$ python3 -q
>>> import numpy as np
>>> np.set_printoptions(precision=2, suppress=True, linewidth=140, legacy="1.25")
>>> mat = np.loadtxt("sample19.csv", delimiter=",")
>>> mat
array([[ 0.75, -0.56,  0.61,  0.2 , -0.65,  1.51],
       [ 0.23,  0.06, -0.38,  1.92,  0.35, -0.04],
       [-1.65, -0.94, -0.05,  0.19,  0.2 ,  0.55],
       [ 0.08, -0.94,  1.12,  0.33, -0.64, -1.16],
       [ 0.6 , -1.24, -1.39, -0.28, -0.21, -0.25],
       [ 0.53, -0.62,  0.56, -0.24,  1.72,  0.05]])
>>> x = np.array([-1, 2, -2, 0, -2, 1])
>>> target = mat @ x
>>> c, lr = np.zeros(6), 1 / np.linalg.norm(mat, 2) ** 2
>>> for i in range(15):
...     c -= lr * mat.T @ (mat @ c - target)
...     if i % 5 == 0: print(i, round(np.linalg.norm(mat @ c - target), 2))
... 
0 0.0
5 0.0
10 0.0
>>> round(float(np.linalg.cond(mat)), 2)
1.0
>>> c.round(2) + 0
array([-1.,  2., -2.,  0., -2.,  1.])
>>> np.allclose(mat, mat.T)
False
>>> np.allclose(mat @ mat.T, mat.T @ mat)
True
>>> round(float(np.linalg.det(mat)), 2)
-64.0
>>> mat.inv()
Traceback (most recent call last):
  File "<python-input-13>", line 1, in <module>
    mat.inv()
    ^^^^^^^
AttributeError: 'numpy.ndarray' object has no attribute 'inv'
>>> rng = np.random.default_rng(41887)
>>> A = np.eye(11, dtype=int)[rng.permutation(11)] * np.array([0, -2, 3, -2, 3, 0, 0, -3, -3, -2, 0])
>>> A
array([[ 0,  0,  0,  0,  0,  0,  0,  0,  0,  0,  0],
       [ 0,  0,  3,  0,  0,  0,  0,  0,  0,  0,  0],
       [ 0,  0,  0,  0,  0,  0,  0,  0,  0,  0,  0],
       [ 0,  0,  0,  0,  0,  0,  0, -3,  0,  0,  0],
       [ 0,  0,  0, -2,  0,  0,  0,  0,  0,  0,  0],
       [ 0,  0,  0,  0,  0,  0,  0,  0,  0,  0,  0],
       [ 0, -2,  0,  0,  0,  0,  0,  0,  0,  0,  0],
       [ 0,  0,  0,  0,  3,  0,  0,  0,  0,  0,  0],
       [ 0,  0,  0,  0,  0,  0,  0,  0, -3,  0,  0],
       [ 0,  0,  0,  0,  0,  0,  0,  0,  0, -2,  0],
       [ 0,  0,  0,  0,  0,  0,  0,  0,  0,  0,  0]])
>>> W = np.array([[-2, 0, 2, 1, 1, 3],
...     [-1, 0, -2, -3, 1, 1],
...     [3, 0, 1, 1, -2, 1],
...     [2, 2, 2, 1, 1, 3],
...     [-3, 1, 3, 3, 3, -2],
...     [-2, 3, 3, -3, 1, 2],
...     [-2, 0, 3, 0, -3, 1],
...     [0, 3, -1, 0, 2, 0],
...     [1, 1, -2, -2, 1, 2],
...     [1, 1, -2, 2, 0, 1],
...     [-3, 0, 3, 0, -3, 3]])
>>> c = np.array([-8, -6, 0, 3, -9, 6])
>>> act = np.maximum(A @ W + c, 0)
>>> (act > 0).mean(axis=0)
array([0.09, 0.  , 0.55, 0.91, 0.  , 0.73])
>>> cent = np.array([[-1, -1, 0],
...     [-3, -1, 2],
...     [-1, -3, 1],
...     [0, 0, 2],
...     [1, 3, -3],
...     [3, -1, 2]])
>>> (act @ cent).round(6).argmax(axis=1)
array([0, 2, 0, 2, 2, 0, 2, 2, 2, 2, 0])
>>> act @ cent
array([[ 18,  -6,  18],
       [ 23, -19,  33],
       [ 18,  -6,  18],
       [ 15, -15,  21],
       [  0,   0,   2],
       [ 18,  -6,  18],
       [  8, -16,  30],
       [ -9, -27,  33],
       [ -6, -18,  24],
       [  8, -16,  12],
       [ 18,  -6,  18]])
>>> U, sig, Vt = np.linalg.svd(A)
>>> np.argmax(sig[:-1] / (sig[1:] + 1e-6)) + 1
7
>>> sig
array([3., 3., 3., 3., 2., 2., 2., 0., 0., 0., 0.])
>>> Y = U[:, :7] @ np.diag(sig[:7]) @ Vt[:7]
>>> round(np.linalg.norm(A - Y) / np.linalg.norm(A), 2)
0.0
>>> Y
array([[ 0.,  0.,  0.,  0.,  0.,  0.,  0.,  0.,  0.,  0.,  0.],
       [ 0.,  0.,  3.,  0.,  0.,  0.,  0.,  0.,  0.,  0.,  0.],
       [ 0.,  0.,  0.,  0.,  0.,  0.,  0.,  0.,  0.,  0.,  0.],
       [ 0.,  0.,  0.,  0.,  0.,  0.,  0., -3.,  0.,  0.,  0.],
       [ 0.,  0.,  0., -2.,  0.,  0.,  0.,  0.,  0.,  0.,  0.],
       [ 0.,  0.,  0.,  0.,  0.,  0.,  0.,  0.,  0.,  0.,  0.],
       [ 0., -2.,  0.,  0.,  0.,  0.,  0.,  0.,  0.,  0.,  0.],
       [ 0.,  0.,  0.,  0.,  3.,  0.,  0.,  0.,  0.,  0.,  0.],
       [ 0.,  0.,  0.,  0.,  0.,  0.,  0.,  0., -3.,  0.,  0.],
       [ 0.,  0.,  0.,  0.,  0.,  0.,  0.,  0.,  0., -2.,  0.],
       [ 0.,  0.,  0.,  0.,  0.,  0.,  0.,  0.,  0.,  0.,  0.]])
>>> np.linalg.matrix_rank(A, rtol=0.05)
7
>>> round(np.linalg.norm(A - Y, 2), 2), sig[7]
(0.0, 0.0)
>>> np.linalg.matrix_rank(Y)
7
>>> np.linalg.pinv(A)
array([[ 0.  ,  0.  ,  0.  ,  0.  ,  0.  ,  0.  ,  0.  ,  0.  ,  0.  ,  0.  ,  0.  ],
       [ 0.  ,  0.  ,  0.  ,  0.  ,  0.  ,  0.  , -0.5 ,  0.  ,  0.  ,  0.  ,  0.  ],
       [ 0.  ,  0.33,  0.  ,  0.  ,  0.  ,  0.  ,  0.  ,  0.  ,  0.  ,  0.  ,  0.  ],
       [ 0.  ,  0.  ,  0.  ,  0.  , -0.5 ,  0.  ,  0.  ,  0.  ,  0.  ,  0.  ,  0.  ],
       [ 0.  ,  0.  ,  0.  ,  0.  ,  0.  ,  0.  ,  0.  ,  0.33,  0.  ,  0.  ,  0.  ],
       [ 0.  ,  0.  ,  0.  ,  0.  ,  0.  ,  0.  ,  0.  ,  0.  ,  0.  ,  0.  ,  0.  ],
       [ 0.  ,  0.  ,  0.  ,  0.  ,  0.  ,  0.  ,  0.  ,  0.  ,  0.  ,  0.  ,  0.  ],
       [ 0.  ,  0.  ,  0.  , -0.33,  0.  ,  0.  ,  0.  ,  0.  ,  0.  ,  0.  ,  0.  ],
       [ 0.  ,  0.  ,  0.  ,  0.  ,  0.  ,  0.  ,  0.  ,  0.  , -0.33,  0.  ,  0.  ],
       [ 0.  ,  0.  ,  0.  ,  0.  ,  0.  ,  0.  ,  0.  ,  0.  ,  0.  , -0.5 ,  0.  ],
       [ 0.  ,  0.  ,  0.  ,  0.  ,  0.  ,  0.  ,  0.  ,  0.  ,  0.  ,  0.  ,  0.  ]])
>>> A[:, 0] @ A[:, 4]
0
>>> np.linalg.norm(A, axis=0)
array([0., 2., 3., 2., 3., 0., 0., 3., 3., 2., 0.])
>>> A @ A.T
array([[0, 0, 0, 0, 0, 0, 0, 0, 0, 0, 0],
       [0, 9, 0, 0, 0, 0, 0, 0, 0, 0, 0],
       [0, 0, 0, 0, 0, 0, 0, 0, 0, 0, 0],
       [0, 0, 0, 9, 0, 0, 0, 0, 0, 0, 0],
       [0, 0, 0, 0, 4, 0, 0, 0, 0, 0, 0],
       [0, 0, 0, 0, 0, 0, 0, 0, 0, 0, 0],
       [0, 0, 0, 0, 0, 0, 4, 0, 0, 0, 0],
       [0, 0, 0, 0, 0, 0, 0, 9, 0, 0, 0],
       [0, 0, 0, 0, 0, 0, 0, 0, 9, 0, 0],
       [0, 0, 0, 0, 0, 0, 0, 0, 0, 4, 0],
       [0, 0, 0, 0, 0, 0, 0, 0, 0, 0, 0]])
>>> np.linalg.svd(A, compute_uv=False)
array([3., 3., 3., 3., 2., 2., 2., 0., 0., 0., 0.])
>>> Y = np.array([[3, 2], [0, 1], [1, -2]])
>>> X = np.tile(Y, (2, 3))
>>> X
array([[ 3,  2,  3,  2,  3,  2],
       [ 0,  1,  0,  1,  0,  1],
       [ 1, -2,  1, -2,  1, -2],
       [ 3,  2,  3,  2,  3,  2],
       [ 0,  1,  0,  1,  0,  1],
       [ 1, -2,  1, -2,  1, -2]])
>>> np.linalg.lstsq(X[:-1].T, X[-1])[2]
2
>>> np.allclose(X[:-1].T @ np.linalg.lstsq(X[:-1].T, X[-1])[0], X[-1])
True
>>> np.abs(np.diag(np.linalg.qr(X)[1])) > 1e-9
array([ True,  True, False, False, False, False])
>>> r0 = np.array([2, 2, 1])
>>> np.convolve(X[5], r0)
array([ 2, -2, -1, -4, -1, -4, -3, -2])
>>> np.correlate(X[5], X[1], "full")
array([ 1, -2,  2, -4,  3, -6,  2, -4,  1, -2,  0])
>>> np.array([np.convolve(row, r0, "same") for row in X])
array([[10, 13, 12, 13, 12,  7],
       [ 2,  2,  3,  2,  3,  2],
       [-2, -1, -4, -1, -4, -3],
       [10, 13, 12, 13, 12,  7],
       [ 2,  2,  3,  2,  3,  2],
       [-2, -1, -4, -1, -4, -3]])
>>> np.linalg.cond(X) > 100
True
>>> [round(float(x), 2) for x in np.linalg.svd(X, compute_uv=False)[:3]]
[9.01, 5.73, 0.0]
>>> round(np.linalg.norm(X, 2) / np.linalg.norm(X), 2)
0.84
>>> np.linalg.matrix_rank(X, rtol=0.1)
2
>>> idx = rng.permutation(6)
>>> idx
array([0, 1, 4, 2, 3, 5])
>>> Y = X[idx][:, idx]
>>> np.round(np.sort(np.abs(np.linalg.eigvals(Y))), 2) + 0
array([0., 0., 0., 0., 0., 5.])
>>> np.allclose(Y, X)
False
>>> np.trace(Y)
5
>>> W = np.array([[2, 1, 5, 7, 0],
...     [5, 5, 0, 7, 4],
...     [4, 2, 0, 2, 6],
...     [7, 8, 8, 8, 1],
...     [7, 0, 5, 4, 8],
...     [6, 9, 4, 6, 4]])
>>> c = np.array([6, 6, 5, 8, 8])
>>> act = np.maximum(X @ W + c, 0)
>>> np.linalg.matrix_rank(act)
3
>>> cent = np.array([[0, -2, -2], [2, -3, 2], [-2, -3, 3], [-1, 0, 3], [-2, -2, -1]])
>>> W @ cent
array([[-15, -22,  34],
       [ -5, -33,  17],
       [-10, -26,  -4],
       [-10, -64,  49],
       [-30, -45,   5],
       [ -4, -59,  32]])
